In [1]: import numpy as np

In [2]: import numpy.linalg as la

In [3]: np.set_printoptions(suppress=True, linewidth=200)

In [4]: mat = np.array([[15, 15, 5, 15, 15],
   ...:     [9, 9, 3, 9, 9],
   ...:     [12, 12, 4, 12, 12],
   ...:     [9, 9, 3, 9, 9],
   ...:     [12, 12, 4, 12, 12],
   ...:     [15, 15, 5, 15, 15],
   ...:     [9, 9, 3, 9, 9],
   ...:     [9, 9, 3, 9, 9],
   ...:     [12, 12, 4, 12, 12]])

In [5]: U, sigma, VT = la.svd(mat)

In [6]: V = VT[:(sigma > 1e-8).sum()]

In [7]: rng = np.random.default_rng(324846)

In [8]: vec = mat[5] + 4 * mat[8] + rng.integers(2) * np.eye(5)[3]

In [9]: vec
Out[9]: array([63., 63., 21., 63., 63.])

In [10]: np.round(V.T @ V, 2)
Out[10]: 
array([[0.24, 0.24, 0.08, 0.24, 0.24],
       [0.24, 0.24, 0.08, 0.24, 0.24],
       [0.08, 0.08, 0.03, 0.08, 0.08],
       [0.24, 0.24, 0.08, 0.24, 0.24],
       [0.24, 0.24, 0.08, 0.24, 0.24]])

In [11]: la.lstsq(mat[:-1].T, mat[-1])[2]
Out[11]: np.int32(1)

In [12]: np.allclose(mat[:-1].T @ la.lstsq(mat[:-1].T, mat[-1])[0], mat[-1])
Out[12]: True

In [13]: np.abs(np.diag(la.qr(mat)[1])) > 1e-9
Out[13]: array([ True, False, False, False, False])

In [14]: U, sigma, VT = la.svd(mat)

In [15]: np.argmax(sigma[:-1] / (sigma[1:] + 1e-6)) + 1
Out[15]: np.int64(1)

In [16]: sigma.round(2) + 0
Out[16]: array([70.41,  0.  ,  0.  ,  0.  ,  0.  ])

In [17]: out = U[:, :1] @ np.diag(sigma[:1]) @ VT[:1]

In [18]: round(float(np.abs(mat - out).max()), 2)
Out[18]: 0.0

In [19]: out.round(2)
Out[19]: 
array([[15., 15.,  5., 15., 15.],
       [ 9.,  9.,  3.,  9.,  9.],
       [12., 12.,  4., 12., 12.],
       [ 9.,  9.,  3.,  9.,  9.],
       [12., 12.,  4., 12., 12.],
       [15., 15.,  5., 15., 15.],
       [ 9.,  9.,  3.,  9.,  9.],
       [ 9.,  9.,  3.,  9.,  9.],
       [12., 12.,  4., 12., 12.]])

In [20]: np.round(la.norm(mat - out, 2), 2), np.round(sigma[1], 2)
Out[20]: (np.float64(0.0), np.float64(0.0))

In [21]: print(la.matrix_rank(mat, rtol=0.05))
1

In [22]: round(la.norm(mat - out) / la.norm(mat), 2)
Out[22]: np.float64(0.0)
